$ python -q
>>> import numpy as np
>>> from numpy import linalg as LA
>>> np.set_printoptions(suppress=True, linewidth=140)
>>> A = np.loadtxt("sample13.csv", delimiter=",")
>>> A
array([[-10.,   5.,  11.,   5.,   6.,   1.,  -1.],
       [  5., -10.,   5.,  -2.,   5.,   3.,  -9.],
       [ 11.,   5.,   6.,   3.,  -5.,   4.,  -4.],
       [  5.,  -2.,   3., -18.,   3., -12.,   8.],
       [  6.,   5.,  -5.,   3.,   8.,  -5.,   3.],
       [  1.,   3.,   4., -12.,  -5.,  -6.,  14.],
       [ -1.,  -9.,  -4.,   8.,   3.,  14.,   4.]])
>>> # equal to its transpose
>>> x0 = np.array([-7, 5, 2, 3, 4, -6, -4])
>>> target = A @ x0
>>> target
array([ 154.,  -43.,  -59.,  -41.,   32.,  -60., -110.])
>>> np.round(LA.solve(A, A[:, 4]), 2) + 0
array([0., 0., 0., 0., 1., 0., 0.])
>>> np.round(LA.solve(A, target), 2)
array([-7.,  5.,  2.,  3.,  4., -6., -4.])
>>> np.round(LA.solve(A, -3 * target), 2)
array([ 21., -15.,  -6.,  -9., -12.,  18.,  12.])
>>> np.round(LA.solve(A, target + A[:, 0]), 2)
array([-6.,  5.,  2.,  3.,  4., -6., -4.])
>>> x0 = np.array([1, 3, 0, 5, 2, 3, 0])
>>> target = A @ x0
>>> c, lr = np.zeros(7), 1 / LA.norm(A, 2) ** 2
>>> for i in range(6):
...     c -= lr * A.T @ (A @ c - target)
...     if i % 2 == 0: print(i, round(LA.norm(A @ c - target), 2))
... 
0 57.44
2 36.67
4 25.31
>>> round(LA.cond(A), 2)
np.float64(48.19)
>>> c.round(2)
array([ 0.2 ,  2.08, -0.29,  4.84,  0.95,  2.34, -0.73])
>>> x0 = np.array([-2, 3, -1, -3, -1, -2, -1])
>>> a = np.maximum(A @ x0, 0)
>>> np.maximum(A @ (3 * x0), 0)
array([  6.,   0.,   0., 144.,   0., 126.,   0.])
>>> np.maximum(A @ x0, 0) - np.maximum(-A @ x0, 0)
array([  2., -41., -21.,  48.,  -2.,  42., -80.])
>>> np.all(LA.eigvalsh(A) > 0)
np.False_
>>> feats = np.array([[4, 8, -12, 5, 10, -15],
...     [12, 8, 4, 15, 10, 5],
...     [-4, 4, 4, -5, 5, 5],
...     [3, 6, -9, 4, 8, -12],
...     [9, 6, 3, 12, 8, 4],
...     [-3, 3, 3, -4, 4, 4]])
>>> Uu, s, Vh = LA.svd(feats)
>>> s.round(2)
array([34.59, 26.03, 13.1 ,  0.52,  0.39,  0.2 ])
>>> np.argmax(s[:-1] / (s[1:] + 1e-6)) + 1
np.int64(3)
>>> Y = Uu[:, :3] @ np.diag(s[:3]) @ Vh[:3]
>>> LA.matrix_rank(feats, rtol=0.05)
np.int64(3)
>>> round(float(np.abs(feats - Y).max()), 2)
0.23
>>> round(float(LA.norm(feats - Y) / LA.norm(feats)), 2)
0.02
>>> LA.matrix_rank(Y)
np.int64(3)
>>> round(np.log10(LA.cond(feats)))
2
>>> round(float(LA.norm(feats, 2) / LA.norm(feats)), 2)
0.76
>>> [round(float(x), 2) for x in LA.svd(feats, compute_uv=False)[:3]]
[34.59, 26.03, 13.1]
>>> mat = np.load("arr.npy")
>>> mat
array([[-7,  0,  0,  9, -9,  0,  0,  0,  1,  0],
       [ 0, -1,  0,  0,  0,  2,  6,  0,  0,  0],
       [ 0,  0,  7,  0,  0,  0,  0, -4,  0, -3],
       [-3,  0,  0, -7, -9,  0,  0,  0, -4,  0],
       [-8,  0,  0, -9, -2,  0,  0,  0, -8,  0],
       [ 0,  7,  0,  0,  0,  4, -8,  0,  0,  0],
       [ 0,  0,  0,  0,  0, -4, -2,  0,  0,  0],
       [ 0,  0,  6,  0,  0,  0,  0,  0,  0,  0],
       [ 9,  0,  0,  4,  3,  0,  0,  0, -5,  0],
       [ 0,  0, -7,  0,  0,  0,  0,  5,  0,  8]])
>>> # 3 blocks once reordered
>>> np.round(np.abs(LA.eigvals(mat)).max(), 2)
np.float64(11.72)
>>> np.trace(mat)
np.int64(-5)
>>> (mat + mat.T) / 2
array([[-7. ,  0. ,  0. ,  3. , -8.5,  0. ,  0. ,  0. ,  5. ,  0. ],
       [ 0. , -1. ,  0. ,  0. ,  0. ,  4.5,  3. ,  0. ,  0. ,  0. ],
       [ 0. ,  0. ,  7. ,  0. ,  0. ,  0. ,  0. ,  1. ,  0. , -5. ],
       [ 3. ,  0. ,  0. , -7. , -9. ,  0. ,  0. ,  0. ,  0. ,  0. ],
       [-8.5,  0. ,  0. , -9. , -2. ,  0. ,  0. ,  0. , -2.5,  0. ],
       [ 0. ,  4.5,  0. ,  0. ,  0. ,  4. , -6. ,  0. ,  0. ,  0. ],
       [ 0. ,  3. ,  0. ,  0. ,  0. , -6. , -2. ,  0. ,  0. ,  0. ],
       [ 0. ,  0. ,  1. ,  0. ,  0. ,  0. ,  0. ,  0. ,  0. ,  2.5],
       [ 5. ,  0. ,  0. ,  0. , -2.5,  0. ,  0. ,  0. , -5. ,  0. ],
       [ 0. ,  0. , -5. ,  0. ,  0. ,  0. ,  0. ,  2.5,  0. ,  8. ]])
>>> np.round(np.sort(np.abs(LA.eigvals(mat))), 2)
array([ 1.84,  3.16,  3.16,  6.97,  7.81,  9.59, 10.19, 11.3 , 11.72, 11.72])
>>> assert mat == mat.T
Traceback (most recent call last):
  File "<python-input-43>", line 1, in <module>
    assert mat == mat.T
           ^^^^^^^^^^^^
ValueError: The truth value of an array with more than one element is ambiguous. Use a.any() or a.all()
>>> LA.matrix_power(mat, 4)
array([[  4036,      0,      0,  -7715,  -6540,      0,      0,      0,  -2217,      0],
       [     0,    799,      0,      0,      0,  -1114,  -2202,      0,      0,      0],
       [     0,      0,   3685,      0,      0,      0,      0,  -4006,      0,  -5121],
       [   564,      0,      0,   2865,   5208,      0,      0,      0,  19413,      0],
       [ -7518,      0,      0,  -5663,   3970,      0,      0,      0,   8625,      0],
       [     0,    889,      0,      0,      0,   3258,   1834,      0,      0,      0],
       [     0,  -1596,      0,      0,      0,   -280,   2040,      0,      0,      0],
       [     0,      0,   2274,      0,      0,      0,      0,  -2454,      0,  -2988],
       [-17226,      0,      0,   9564, -17382,      0,      0,      0, -14310,      0],
       [     0,      0,  -6969,      0,      0,      0,      0,   7373,      0,   9376]])
